$ python3 -q
>>> import numpy as np
>>> np.set_printoptions(precision=2, suppress=True, linewidth=200, sign=" ")
>>> mat = np.load("case3.npy")
>>> mat
array([[ 0,  0,  4],
       [ 0,  0,  0],
       [ 0,  0, -4],
       [ 0,  0, -2],
       [ 0,  0,  4],
       [ 0,  0,  2]])
>>> r = np.linalg.matrix_rank(mat)
>>> r
np.int64(1)
>>> N = np.linalg.svd(mat)[2][r:].T
>>> N @ N.T
array([[ 1.,  0.,  0.],
       [ 0.,  1.,  0.],
       [ 0.,  0.,  0.]])
>>> mat @ N
array([[ 0.,  0.],
       [ 0.,  0.],
       [ 0.,  0.],
       [ 0.,  0.],
       [ 0.,  0.],
       [ 0.,  0.]])
>>> [int(np.linalg.matrix_rank(mat[:i])) for i in range(1, len(mat) + 1)]
[1, 1, 1, 1, 1, 1]
>>> np.linalg.matrix_rank(mat.T @ mat), np.linalg.matrix_rank(mat @ mat.T)
(np.int64(1), np.int64(1))
>>> N.shape
(3, 2)
>>> [int(np.linalg.matrix_rank(mat[:, :j + 1])) for j in range(3)]
[0, 0, 1]
>>> B = np.array([[-4, 6], [4, 1], [-8, 9]])
>>> np.vstack([mat, B.T]).shape
(8, 3)
>>> np.einsum("ij->j", mat)
array([ 0,  0,  4])
>>> np.linalg.matrix_rank(np.vstack([mat, B.T]))
np.int64(3)
>>> mat.T @ mat
array([[  0,   0,   0],
       [  0,   0,   0],
       [  0,   0,  56]])
>>> np.linalg.svd(mat, compute_uv=False)
array([ 7.48,  0.  ,  0.  ])
>>> mat @ mat.T
array([[ 16,   0, -16,  -8,  16,   8],
       [  0,   0,   0,   0,   0,   0],
       [-16,   0,  16,   8, -16,  -8],
       [ -8,   0,   8,   4,  -8,  -4],
       [ 16,   0, -16,  -8,  16,   8],
       [  8,   0,  -8,  -4,   8,   4]])
>>> mat[:, 1] @ mat[:, 0]
np.int64(0)
>>> np.linalg.pinv(mat)
array([[ 0.  ,  0.  ,  0.  ,  0.  ,  0.  ,  0.  ],
       [ 0.  ,  0.  ,  0.  ,  0.  ,  0.  ,  0.  ],
       [ 0.07,  0.  , -0.07, -0.04,  0.07,  0.04]])
>>> np.linalg.norm(mat, axis=0)
array([ 0.  ,  0.  ,  7.48])
>>> Uu, sig, Vt = np.linalg.svd(mat)
>>> V = Vt[:(sig > 1e-8).sum()]
>>> rng = np.random.default_rng(7187)
>>> x0 = mat[1] + -1 * mat[5] + rng.integers(2) * np.eye(3)[0]
>>> x0
array([ 1.,  0., -2.])
>>> V.T @ V
array([[ 0.,  0.,  0.],
       [ 0.,  0.,  0.],
       [ 0.,  0.,  1.]])
>>> np.allclose(V.T @ V @ x0, x0)
False
>>> np.linalg.matrix_rank(np.vstack([mat, x0]))
np.int64(2)
>>> np.diag(V.T @ V)
array([ 0.,  0.,  1.])
>>> np.allclose(mat[:-1].T @ np.linalg.lstsq(mat[:-1].T, mat[-1])[0], mat[-1])
True
>>> mat @ np.linalg.pinv(mat) @ mat
array([[ 0.,  0.,  4.],
       [ 0.,  0.,  0.],
       [ 0.,  0., -4.],
       [ 0.,  0., -2.],
       [ 0.,  0.,  4.],
       [ 0.,  0.,  2.]])
>>> np.linalg.lstsq(mat[:-1].T, mat[-1])[2]
np.int32(1)
>>> round(float(np.trace(np.linalg.pinv(mat) @ mat)), 2)
1.0
>>> M = np.load("data.npy")
>>> M
array([[-1.28,  0.  ,  1.3 ,  0.1 ],
       [-0.74, -0.5 ,  0.7 , -0.9 ],
       [-0.19, -0.8 ,  0.1 ,  2.7 ],
       [-0.86,  0.1 ,  0.8 , -0.4 ],
       [ 0.25, -1.4 , -0.2 , -0.3 ],
       [ 0.33, -0.4 , -0.2 , -1.5 ],
       [ 1.1 ,  0.5 , -1.  ,  0.8 ],
       [ 0.74,  0.1 , -0.8 , -2.5 ],
       [ 0.9 , -2.2 , -0.8 , -0.8 ],
       [ 0.7 ,  0.9 , -0.7 , -0.1 ],
       [ 0.86, -0.1 , -0.9 , -1.4 ],
       [-0.26,  1.2 ,  0.1 ,  0.9 ],
       [ 0.64, -0.9 , -0.6 ,  0.  ],
       [-0.3 , -0.2 ,  0.4 , -1.2 ],
       [-0.36, -0.8 ,  0.4 , -0.1 ]])
>>> cen = (M - M.mean(axis=0)) / M.std(axis=0)
>>> np.argwhere(np.abs(cen) > 2)
array([[ 0,  2],
       [ 2,  3],
       [ 8,  1]])
>>> cen.std(axis=0)
array([ 1.,  1.,  1.,  1.])
>>> coef = np.linalg.lstsq(np.delete(cen, 1, axis=1), cen[:, 1])[0]
>>> coef
array([-4.12, -4.02, -0.05])
>>> x0 = np.array([1, 0, -1, 1])
>>> y = M @ x0
>>> np.round(np.linalg.lstsq(M, y)[0], 2) + 0
array([ 1.,  0., -1.,  1.])
>>> np.round(np.linalg.solve(M.T @ M, M.T @ y), 2) + 0
array([ 1.,  0., -1.,  1.])
>>> np.round(np.linalg.pinv(M) @ M, 2) + 0
array([[ 1.,  0.,  0.,  0.],
       [ 0.,  1.,  0.,  0.],
       [ 0.,  0.,  1.,  0.],
       [ 0.,  0.,  0.,  1.]])
>>> y = y + 0.1 * rng.normal(size=15)
>>> y
array([-2.54, -2.36,  2.41, -2.08,  0.12, -0.91,  2.98, -1.11,  0.94,  1.47,  0.54,  0.6 ,  1.24, -2.01, -0.58])
>>> coef, *_ = np.linalg.lstsq(M, y)
>>> [round(float(np.linalg.norm(np.linalg.solve(M.T @ M + lam * np.eye(4), M.T @ y))), 2) for lam in (0, 1, 10, 100)]
[1.78, 1.65, 1.02, 0.21]
>>> np.round(np.linalg.norm(y - M @ coef), 2)
np.float64(0.42)
>>> coef.round(2) + 0
array([ 1.13,  0.  , -0.92,  1.02])
>>> t3 = np.stack([M, 4 * M, M[::-1]])
>>> t3.shape
(3, 15, 4)
>>> np.linalg.matrix_rank(t3)
array([ 4,  4,  4])
>>> (t3 @ M.T).shape
(3, 15, 15)
>>> np.einsum("bij,cij->bc", t3, t3)
array([[  49.05,  196.19,   16.29],
       [ 196.19,  784.75,   65.16],
       [  16.29,   65.16,   49.05]])
>>> q, r_ = np.linalg.qr(M)
>>> np.trace(q @ q.T)
np.float64(4.0)
>>> np.allclose(r_.T @ r_, M.T @ M)
True
>>> cent = M[[8, 2]].astype(float)
>>> for _ in range(4):
...     lab = np.linalg.norm(M[:, None] - cent, axis=-1).argmin(axis=1)
...     cent = np.array([M[lab == j].mean(axis=0) for j in range(2)])
... 
>>> lab
array([ 1,  0,  1,  0,  0,  0,  1,  0,  0,  0,  0,  1,  0,  0,  0])
>>> np.abs(cent[1] - cent[0]).argmax()
np.int64(3)
>>> cent[1] - cent[0]
array([-0.35,  0.72,  0.3 ,  1.96])
>>> m1 = np.load("sample10.npy")
>>> m1
array([[ 0.4 , -0.4 , -1.2 , -0.5 ,  0.9 , -2.  ],
       [ 1.3 ,  0.2 , -0.9 , -0.1 ,  0.9 ,  1.9 ],
       [ 0.  , -1.6 ,  1.3 ,  0.9 ,  0.2 , -0.1 ],
       [ 0.23, -0.07, -1.45, -0.52,  0.85, -1.99],
       [-1.1 ,  0.9 ,  1.1 ,  2.  , -1.3 , -1.8 ],
       [ 0.2 ,  0.5 , -0.5 , -2.3 , -2.6 ,  2.2 ],
       [ 0.8 , -1.3 , -1.8 ,  0.1 , -1.  ,  0.5 ]])
>>> m1.reshape(2, -1)
array([[ 0.4 , -0.4 , -1.2 , -0.5 ,  0.9 , -2.  ,  1.3 ,  0.2 , -0.9 , -0.1 ,  0.9 ,  1.9 ,  0.  , -1.6 ,  1.3 ,  0.9 ,  0.2 , -0.1 ,  0.23, -0.07, -1.45],
       [-0.52,  0.85, -1.99, -1.1 ,  0.9 ,  1.1 ,  2.  , -1.3 , -1.8 ,  0.2 ,  0.5 , -0.5 , -2.3 , -2.6 ,  2.2 ,  0.8 , -1.3 , -1.8 ,  0.1 , -1.  ,  0.5 ]])
>>> m1.ravel(order="F")
array([ 0.4 ,  1.3 ,  0.  ,  0.23, -1.1 ,  0.2 ,  0.8 , -0.4 ,  0.2 , -1.6 , -0.07,  0.9 ,  0.5 , -1.3 , -1.2 , -0.9 ,  1.3 , -1.45,  1.1 , -0.5 , -1.8 , -0.5 , -0.1 ,  0.9 , -0.52,  2.  , -2.3 ,
        0.1 ,  0.9 ,  0.9 ,  0.2 ,  0.85, -1.3 , -2.6 , -1.  , -2.  ,  1.9 , -0.1 , -1.99, -1.8 ,  2.2 ,  0.5 ])
>>> m1.reshape(-1, 2)
array([[ 0.4 , -0.4 ],
       [-1.2 , -0.5 ],
       [ 0.9 , -2.  ],
       [ 1.3 ,  0.2 ],
       [-0.9 , -0.1 ],
       [ 0.9 ,  1.9 ],
       [ 0.  , -1.6 ],
       [ 1.3 ,  0.9 ],
       [ 0.2 , -0.1 ],
       [ 0.23, -0.07],
       [-1.45, -0.52],
       [ 0.85, -1.99],
       [-1.1 ,  0.9 ],
       [ 1.1 ,  2.  ],
       [-1.3 , -1.8 ],
       [ 0.2 ,  0.5 ],
       [-0.5 , -2.3 ],
       [-2.6 ,  2.2 ],
       [ 0.8 , -1.3 ],
       [-1.8 ,  0.1 ],
       [-1.  ,  0.5 ]])
>>> t3 = m1.reshape(7, 2, -1)
>>> t3.sum(axis=1)
array([[-0.1 ,  0.5 , -3.2 ],
       [ 1.2 ,  1.1 ,  1.  ],
       [ 0.9 , -1.4 ,  1.2 ],
       [-0.29,  0.78, -3.44],
       [ 0.9 , -0.4 , -0.7 ],
       [-2.1 , -2.1 ,  1.7 ],
       [ 0.9 , -2.3 , -1.3 ]])
>>> t3.transpose(1, 0, 2)
array([[[ 0.4 , -0.4 , -1.2 ],
        [ 1.3 ,  0.2 , -0.9 ],
        [ 0.  , -1.6 ,  1.3 ],
        [ 0.23, -0.07, -1.45],
        [-1.1 ,  0.9 ,  1.1 ],
        [ 0.2 ,  0.5 , -0.5 ],
        [ 0.8 , -1.3 , -1.8 ]],

       [[-0.5 ,  0.9 , -2.  ],
        [-0.1 ,  0.9 ,  1.9 ],
        [ 0.9 ,  0.2 , -0.1 ],
        [-0.52,  0.85, -1.99],
        [ 2.  , -1.3 , -1.8 ],
        [-2.3 , -2.6 ,  2.2 ],
        [ 0.1 , -1.  ,  0.5 ]]])
>>> t3[:, 0]
array([[ 0.4 , -0.4 , -1.2 ],
       [ 1.3 ,  0.2 , -0.9 ],
       [ 0.  , -1.6 ,  1.3 ],
       [ 0.23, -0.07, -1.45],
       [-1.1 ,  0.9 ,  1.1 ],
       [ 0.2 ,  0.5 , -0.5 ],
       [ 0.8 , -1.3 , -1.8 ]])
>>> t3.shape
(7, 2, 3)
>>> B = np.c_[m1[:, :2] @ np.array([[2, 0], [1, 1]]), np.array([0, -1, -3, 2, 3, 0, 2])]
>>> B
array([[ 0.4 , -0.4 ,  0.  ],
       [ 2.8 ,  0.2 , -1.  ],
       [-1.6 , -1.6 , -3.  ],
       [ 0.39, -0.07,  2.  ],
       [-1.3 ,  0.9 ,  3.  ],
       [ 0.9 ,  0.5 ,  0.  ],
       [ 0.3 , -1.3 ,  2.  ]])
>>> np.linalg.norm(np.linalg.qr(m1)[0].T @ B, axis=0) ** 2 / ((B ** 2).sum(axis=0) + 1e-12)
array([ 1.  ,  1.  ,  0.99])
>>> np.linalg.matrix_rank(B)
np.int64(3)
>>> np.round(np.linalg.lstsq(m1, B[:, 0])[0], 2) + 0
array([ 2.,  1.,  0.,  0.,  0.,  0.])
>>> np.linalg.matrix_rank(np.c_[m1, B])
np.int64(7)
>>> P = m1 @ np.linalg.solve(m1.T @ m1, m1.T)
>>> np.allclose(P @ P, P)
True
>>> P @ m1[:, 4]
array([ 0.9 ,  0.9 ,  0.2 ,  0.85, -1.3 , -2.6 , -1.  ])
>>> P.round(2) + 0
array([[ 0.66,  0.08,  0.15,  0.43,  0.04,  0.06, -0.05],
       [ 0.08,  0.98, -0.03, -0.1 , -0.01, -0.01,  0.01],
       [ 0.15, -0.03,  0.93, -0.19, -0.02, -0.03,  0.02],
       [ 0.43, -0.1 , -0.19,  0.45, -0.05, -0.08,  0.06],
       [ 0.04, -0.01, -0.02, -0.05,  1.  , -0.01,  0.  ],
       [ 0.06, -0.01, -0.03, -0.08, -0.01,  0.99,  0.01],
       [-0.05,  0.01,  0.02,  0.06,  0.  ,  0.01,  0.99]])
>>> round(np.trace(P), 2)
np.float64(6.0)
>>> feats = np.array([[6.0, 5.0, 0.0, 0.0, 0.0, 0.0],
...     [5.0, 6.0, 0.0, 0.0, 0.0, 0.0],
...     [0.0, 0.0, 6.0, 5.0, 5.0, 5.0],
...     [0.0, 0.0, 5.0, 6.0, 5.0, 5.0],
...     [0.0, 0.0, 5.0, 5.0, 6.0, 5.0],
...     [0.0, 0.0, 5.0, 5.0, 5.0, 6.0]])
>>> feats
array([[ 6.,  5.,  0.,  0.,  0.,  0.],
       [ 5.,  6.,  0.,  0.,  0.,  0.],
       [ 0.,  0.,  6.,  5.,  5.,  5.],
       [ 0.,  0.,  5.,  6.,  5.,  5.],
       [ 0.,  0.,  5.,  5.,  6.,  5.],
       [ 0.,  0.,  5.,  5.,  5.,  6.]])
>>> q, r_ = np.linalg.qr(feats)
>>> np.abs(np.diag(r_))
array([  7.81,   1.41,  10.54,   1.41,   1.22,   1.15])
>>> q @ r_
array([[ 6.,  5.,  0.,  0.,  0.,  0.],
       [ 5.,  6.,  0.,  0.,  0.,  0.],
       [ 0.,  0.,  6.,  5.,  5.,  5.],
       [ 0.,  0.,  5.,  6.,  5.,  5.],
       [ 0.,  0.,  5.,  5.,  6.,  5.],
       [ 0.,  0.,  5.,  5.,  5.,  6.]])
>>> np.trace(q @ q.T)
np.float64(6.0)
>>> round(abs(r_[0, 0]), 2), round(np.linalg.norm(feats[:, 0]), 2)
(np.float64(7.81), np.float64(7.81))
>>> np.round(q.T @ q, 2) + 0
array([[ 1.,  0.,  0.,  0.,  0.,  0.],
       [ 0.,  1.,  0.,  0.,  0.,  0.],
       [ 0.,  0.,  1.,  0.,  0.,  0.],
       [ 0.,  0.,  0.,  1.,  0.,  0.],
       [ 0.,  0.,  0.,  0.,  1.,  0.],
       [ 0.,  0.,  0.,  0.,  0.,  1.]])
>>> r_
array([[ -7.81,  -7.68,   0.  ,   0.  ,   0.  ,   0.  ],
       [  0.  ,   1.41,   0.  ,   0.  ,   0.  ,   0.  ],
       [  0.  ,   0.  , -10.54, -10.44, -10.44, -10.44],
       [  0.  ,   0.  ,   0.  ,  -1.41,  -0.7 ,  -0.7 ],
       [  0.  ,   0.  ,   0.  ,   0.  ,  -1.22,  -0.41],
       [  0.  ,   0.  ,   0.  ,   0.  ,   0.  ,   1.15]])
>>> q
array([[-0.77, -0.64,  0.  ,  0.  ,  0.  ,  0.  ],
       [-0.64,  0.77,  0.  ,  0.  ,  0.  ,  0.  ],
       [-0.  , -0.  , -0.57,  0.67,  0.39, -0.27],
       [-0.  , -0.  , -0.47, -0.74,  0.39, -0.27],
       [-0.  , -0.  , -0.47, -0.03, -0.84, -0.27],
       [-0.  , -0.  , -0.47, -0.03, -0.02,  0.88]])
